$ python3 -q
>>> import numpy as np
>>> np.set_printoptions(precision=2, suppress=True, linewidth=120, legacy="1.25")
>>> tidy = lambda a: np.round(a, 2) + 0
>>> F = np.loadtxt("a.csv", delimiter=",")
>>> print(tidy(F))
[[ 3.   -9.54  0.14]
 [ 9.91  0.4  -1.26]
 [-8.83 -4.5   1.34]
 [-0.76 -9.95  0.63]
 [-1.5   9.88 -0.34]
 [ 4.17 -9.09 -0.03]
 [ 7.88  6.02 -1.31]
 [-7.87 -6.03  1.31]
 [ 2.63  9.61 -0.84]
 [-8.    5.96  0.68]
 [ 7.85  6.06 -1.31]
 [-9.26  3.65  0.96]
 [ 7.4  -6.7  -0.57]
 [ 5.06 -8.63 -0.17]
 [ 0.33 -9.98  0.49]
 [ 7.06  6.97 -1.26]]
>>> cent = F[[14, 13]].astype(float)
>>> for _ in range(7):
...     z = np.linalg.norm(F[:, None] - cent, axis=-1).argmin(axis=1)
...     cent = np.array([F[z == j].mean(axis=0) for j in range(2)])
... 
>>> print(z)
[1 1 0 0 1 1 1 0 1 0 1 0 1 1 0 1]
>>> print(tidy(cent[1] - cent[0]))
[11.08  3.97 -1.6 ]
>>> print(np.abs(cent[1] - cent[0]).argmax())
0
>>> Uu, sv, vt = np.linalg.svd(F)
>>> print(tidy(sv))
[30.2  26.22  0.  ]
>>> Y = Uu[:, :2] @ np.diag(sv[:2]) @ vt[:2]
>>> print(tidy(np.linalg.norm(F - Y, 2)), tidy(sv[2]))
0.0 0.0
>>> print(tidy(np.linalg.norm(F - Y) / np.linalg.norm(F)))
0.0
>>> Uu, sv, vt = np.linalg.svd(F)
>>> vecs = vt[:(sv > 1e-8).sum()]
>>> rng = np.random.default_rng(748)
>>> x = F[7] + 3 * F[9] + rng.integers(2) * np.eye(3)[2]
>>> print(tidy(x))
[-31.87  11.86   4.35]
>>> print(tidy(np.diag(vecs.T @ vecs)))
[0.98 1.   0.02]
>>> r = np.linalg.matrix_rank(F)
>>> print(r)
2
>>> null = np.linalg.svd(F)[2][r:].T
>>> print(tidy(F @ null))
[[0.]
 [0.]
 [0.]
 [0.]
 [0.]
 [0.]
 [0.]
 [0.]
 [0.]
 [0.]
 [0.]
 [0.]
 [0.]
 [0.]
 [0.]
 [0.]]
>>> print(tidy(null @ null.T))
[[0.02 0.01 0.12]
 [0.01 0.   0.05]
 [0.12 0.05 0.98]]
>>> print([int(np.linalg.matrix_rank(F[:, :j + 1])) for j in range(3)])
[1, 2, 2]
>>> print(null.shape)
(3, 1)
>>> print(np.linalg.matrix_rank(F.T @ F), np.linalg.matrix_rank(F @ F.T))
2 2
>>> dist = np.linalg.norm(F[:, None] - F[None], axis=-1)
>>> print(tidy(dist[:5, :5]))
[[ 0.   12.19 12.91  3.81 19.94]
 [12.19  0.   19.54 14.99 14.86]
 [12.91 19.54  0.    9.76 16.23]
 [ 3.81 14.99  9.76  0.   19.87]
 [19.94 14.86 16.23 19.87  0.  ]]
>>> print((dist + 1e9 * np.eye(16)).round(6).argmin(axis=1))
[ 5  6  7 14  8 13 10  2  4 11  6  9 13  5  3 10]
>>> print(tidy(np.linalg.norm(F, axis=1)))
[10. 10. 10. 10. 10. 10. 10. 10. 10. 10. 10. 10. 10. 10. 10. 10.]
>>> print(dist[3].round(6).argsort(kind="stable")[:4])
[ 3 14  0  5]
>>> print(dist.mean(axis=1).argmax())
9
>>> print(np.linalg.matrix_rank(dist ** 2))
3
>>> M = np.load("dump.npy")
>>> print(M)
[[-1.95 -5.    0.   -4.  ]
 [ 2.    3.05 -2.   -4.  ]
 [ 3.   -2.    1.05  4.  ]
 [-2.   -5.    0.   -3.95]]
>>> x = np.array([3, 3, -1, -1])
>>> y = M @ x
>>> coef, lr = np.zeros(4), 1 / np.linalg.norm(M, 2) ** 2
>>> for i in range(50):
...     coef -= lr * M.T @ (M @ coef - y)
...     if i % 10 == 0: print(i, round(np.linalg.norm(M @ coef - y), 2))
... 
0 12.16
10 1.98
20 0.62
30 0.19
40 0.06
>>> print(tidy(coef))
[ 2.96  2.96 -1.23 -0.93]
>>> print(tidy(np.linalg.cond(M)))
655.07
>>> print(tidy(np.sort(np.abs(np.linalg.eigvals(M)))))
[0.05 1.82 5.92 5.95]
>>> np.linalg.determinant(M)
Traceback (most recent call last):
  File "<python-input-45>", line 1, in <module>
    np.linalg.determinant(M)
    ^^^^^^^^^^^^^^^^^^^^^
AttributeError: module 'numpy.linalg' has no attribute 'determinant'
>>> print(tidy(np.trace(M)))
-1.8
>>> print(np.allclose(M @ M.T, M.T @ M))
False
>>> print(tidy(M @ M))
[[  1.8  14.5  10.   43.6]
 [  4.2  23.3  -8.2 -12.4]
 [-14.7 -43.2   5.1 -15.6]
 [  1.8  14.5  10.   43.6]]
>>> print((M + M.T) / 2)
[[-1.95 -1.5   1.5  -3.  ]
 [-1.5   3.05 -2.   -4.5 ]
 [ 1.5  -2.    1.05  2.  ]
 [-3.   -4.5   2.   -3.95]]
>>> print(tidy(np.abs(np.linalg.eigvals(M)).max()))
5.95
>>> print((M - M.T) / 2)
[[ 0.  -3.5 -1.5 -1. ]
 [ 3.5  0.   0.   0.5]
 [ 1.5  0.   0.   2. ]
 [ 1.  -0.5 -2.   0. ]]
>>> print(tidy(np.linalg.det(M)))
3.21
>>> X = np.load("w.npy")
>>> print(X)
[[0.67 0.33 0.  ]
 [0.33 0.67 0.  ]
 [0.5  0.   0.5 ]]
>>> # a transition matrix
>>> x = np.array([3, -1, -1])
>>> y = X @ x
>>> print(tidy(y))
[1.68 0.32 1.  ]
>>> print(tidy(np.linalg.solve(X.T, X[0])))
[1. 0. 0.]
>>> print(tidy(np.linalg.solve(X, X[:, 0])))
[1. 0. 0.]
>>> ev, vecs = np.linalg.eig(X)
>>> print(tidy(np.sort(np.linalg.eigvals(np.linalg.inv(X)))))
[1.   2.   2.94]
